% python3 -q
>>> import numpy as np
>>> np.set_printoptions(precision=2, suppress=True, linewidth=140)
>>> J = np.load("test15.npy")
>>> J
array([[0.22, 0.06, 0.08, 0.13, 0.1 , 0.17, 0.08, 0.17, 0.15, 0.22],
       [0.06, 0.02, 0.02, 0.03, 0.03, 0.05, 0.02, 0.05, 0.04, 0.06],
       [0.08, 0.02, 0.03, 0.05, 0.04, 0.06, 0.03, 0.06, 0.05, 0.08],
       [0.13, 0.03, 0.05, 0.07, 0.06, 0.1 , 0.05, 0.1 , 0.09, 0.13],
       [0.1 , 0.03, 0.04, 0.06, 0.05, 0.08, 0.04, 0.08, 0.07, 0.1 ],
       [0.17, 0.05, 0.06, 0.1 , 0.08, 0.14, 0.06, 0.14, 0.12, 0.17],
       [0.08, 0.02, 0.03, 0.05, 0.04, 0.06, 0.03, 0.06, 0.05, 0.08],
       [0.17, 0.05, 0.06, 0.1 , 0.08, 0.14, 0.06, 0.14, 0.12, 0.17],
       [0.15, 0.04, 0.05, 0.09, 0.07, 0.12, 0.05, 0.12, 0.1 , 0.15],
       [0.22, 0.06, 0.08, 0.13, 0.1 , 0.17, 0.08, 0.17, 0.15, 0.22]])
>>> # rank 1
>>> np.argsort(-np.linalg.norm(J, axis=0).round(6), kind="stable")[:3]
array([0, 9, 5])
>>> np.linalg.cond(J) > 100
np.True_
>>> round(np.linalg.norm(J, 2) / np.linalg.norm(J), 2)
np.float64(1.0)
>>> np.linalg.matrix_rank(J, rtol=0.1)
np.int64(1)
>>> mat = np.loadtxt("out2.csv", delimiter=",")
>>> mat
array([[-2., -4.,  1.,  0.,  4.,  1.],
       [-4., -4., -1., -5., -3., -3.],
       [ 1., -1.,  2., -3., -2.,  0.],
       [ 0., -5., -3.,  0., -1.,  3.],
       [ 4., -3., -2., -1.,  4., -1.],
       [ 1., -3.,  0.,  3., -1.,  2.]])
>>> # equal to its transpose
>>> np.all(np.linalg.eigvalsh(mat) > 0)
np.False_
>>> [round(float(np.linalg.det(mat[:i, :i])), 2) + 0 for i in range(1, 7)]
[-2.0, -8.0, -2.0, 377.0, 3294.0, -17585.0]
>>> np.round(np.linalg.eigvalsh(mat).min(), 2)
np.float64(-9.57)
>>> rng = np.random.default_rng(885598)
>>> idx = rng.permutation(6)
>>> out = mat[:, idx] * rng.choice([-1, 1], 6)
>>> out
array([[-4., -0., -4., -1.,  2.,  1.],
       [-4.,  5.,  3.,  1.,  4., -3.],
       [-1.,  3.,  2., -2., -1.,  0.],
       [-5., -0.,  1.,  3., -0.,  3.],
       [-3.,  1., -4.,  2., -4., -1.],
       [-3., -3.,  1., -0., -1.,  2.]])
>>> Uu, _, VT = np.linalg.svd(mat.T @ out)
>>> idx
array([1, 3, 4, 2, 0, 5])
>>> np.round(Uu @ VT, 2) + 0
array([[ 0.,  0.,  0.,  0., -1.,  0.],
       [ 1.,  0.,  0.,  0.,  0.,  0.],
       [ 0.,  0.,  0., -1.,  0.,  0.],
       [ 0., -1.,  0.,  0.,  0.,  0.],
       [ 0.,  0., -1.,  0.,  0.,  0.],
       [ 0.,  0.,  0.,  0.,  0.,  1.]])
>>> np.round(np.linalg.lstsq(mat, out)[0], 2) + 0
array([[ 0.,  0.,  0.,  0., -1.,  0.],
       [ 1.,  0.,  0.,  0.,  0.,  0.],
       [ 0.,  0.,  0., -1.,  0.,  0.],
       [ 0., -1.,  0.,  0.,  0.,  0.],
       [ 0.,  0., -1.,  0.,  0.,  0.],
       [ 0.,  0.,  0.,  0.,  0.,  1.]])
>>> t3 = np.stack([mat, 3 * mat, mat[::-1]])
>>> t3.sum(axis=0)
array([[ -7., -19.,   4.,   3.,  15.,   6.],
       [-12., -19.,  -6., -21.,  -8., -13.],
       [  4.,  -9.,   5., -12.,  -9.,   3.],
       [  1., -21., -10.,  -3.,  -6.,  12.],
       [ 12., -16.,  -9.,  -9.,  13.,  -7.],
       [  2., -16.,   1.,  12.,   0.,   9.]])
>>> np.linalg.matrix_rank(t3.reshape(3, -1))
np.int64(2)
>>> np.einsum("bij,cij->bc", t3, t3)
array([[ 248.,  744.,    6.],
       [ 744., 2232.,   18.],
       [   6.,   18.,  248.]])
>>> t3.shape
(3, 6, 6)
>>> u = np.array([-5, -8, 3, 7, -6, -9])
>>> out = mat + np.outer(u, np.eye(6)[5])
>>> round(float(np.linalg.det(out) / np.linalg.det(mat)), 2), round(float(1 + np.linalg.solve(mat, u)[5]), 2)
(6.37, 6.37)
>>> u = np.array([1, -1])
>>> np.polyval(u, mat[0])
array([-3., -5.,  0., -1.,  3.,  0.])
>>> m1 = np.load("x.npy")
>>> m1.round(2) + 0
array([[-0.09, -0.14,  0.06, -0.18, -0.35,  0.12, -0.22,  0.22,  0.05,  0.6 ,  0.18, -0.21, -0.37,  0.2 ],
       [ 0.55, -0.06, -0.15,  0.24, -0.31,  0.23,  0.15, -0.13, -0.42,  0.07, -0.12, -0.01,  0.07, -0.29],
       [-0.61,  0.01,  0.03, -0.01, -0.28, -0.26,  0.12, -0.21, -0.42,  0.15, -0.11, -0.28,  0.27, -0.22],
       [ 0.  ,  0.15,  0.35, -0.12,  0.03,  0.  ,  0.34, -0.67,  0.02,  0.02,  0.3 ,  0.15, -0.14,  0.26],
       [ 0.03,  0.23, -0.44, -0.3 , -0.18, -0.5 , -0.04,  0.04, -0.07,  0.  , -0.2 ,  0.48, -0.04,  0.2 ],
       [ 0.41, -0.24, -0.09, -0.13,  0.  , -0.22,  0.12, -0.11, -0.13,  0.22, -0.03, -0.31,  0.27,  0.51],
       [ 0.03,  0.2 , -0.19,  0.02,  0.3 , -0.19,  0.  ,  0.24, -0.45, -0.26,  0.54, -0.33, -0.2 ,  0.07],
       [-0.09,  0.2 , -0.17,  0.67, -0.18, -0.03,  0.  , -0.1 , -0.09,  0.18,  0.09,  0.22, -0.36,  0.16],
       [-0.09, -0.14,  0.1 ,  0.08, -0.34,  0.07,  0.31,  0.4 ,  0.03, -0.07,  0.48,  0.35,  0.45,  0.13],
       [ 0.12, -0.29,  0.27,  0.43,  0.12, -0.66,  0.06,  0.09,  0.24,  0.09, -0.03, -0.07, -0.02, -0.12],
       [-0.15, -0.2 , -0.18,  0.2 ,  0.46,  0.14, -0.43, -0.2 , -0.17,  0.31,  0.12,  0.26,  0.38,  0.14],
       [ 0.12,  0.55,  0.54,  0.02,  0.18,  0.01,  0.  ,  0.32, -0.26,  0.28, -0.25,  0.1 ,  0.15,  0.11],
       [-0.06, -0.52,  0.18, -0.2 ,  0.22,  0.  ,  0.21,  0.13, -0.44,  0.03, -0.1 ,  0.38, -0.38, -0.1 ],
       [ 0.2 ,  0.17, -0.1 , -0.24,  0.12, -0.17,  0.04, -0.08,  0.14,  0.44,  0.39,  0.11,  0.06, -0.59],
       [ 0.18, -0.06,  0.37, -0.08, -0.34, -0.18, -0.67, -0.15, -0.19, -0.29,  0.19,  0.12,  0.02, -0.06]])
>>> O, R = np.linalg.qr(m1)
>>> np.trace(O @ O.T)
np.float64(14.0)
>>> O.shape, R.shape
((15, 14), (14, 14))
>>> np.abs(np.diag(R))
array([1., 1., 1., 1., 1., 1., 1., 1., 1., 1., 1., 1., 1., 1.])
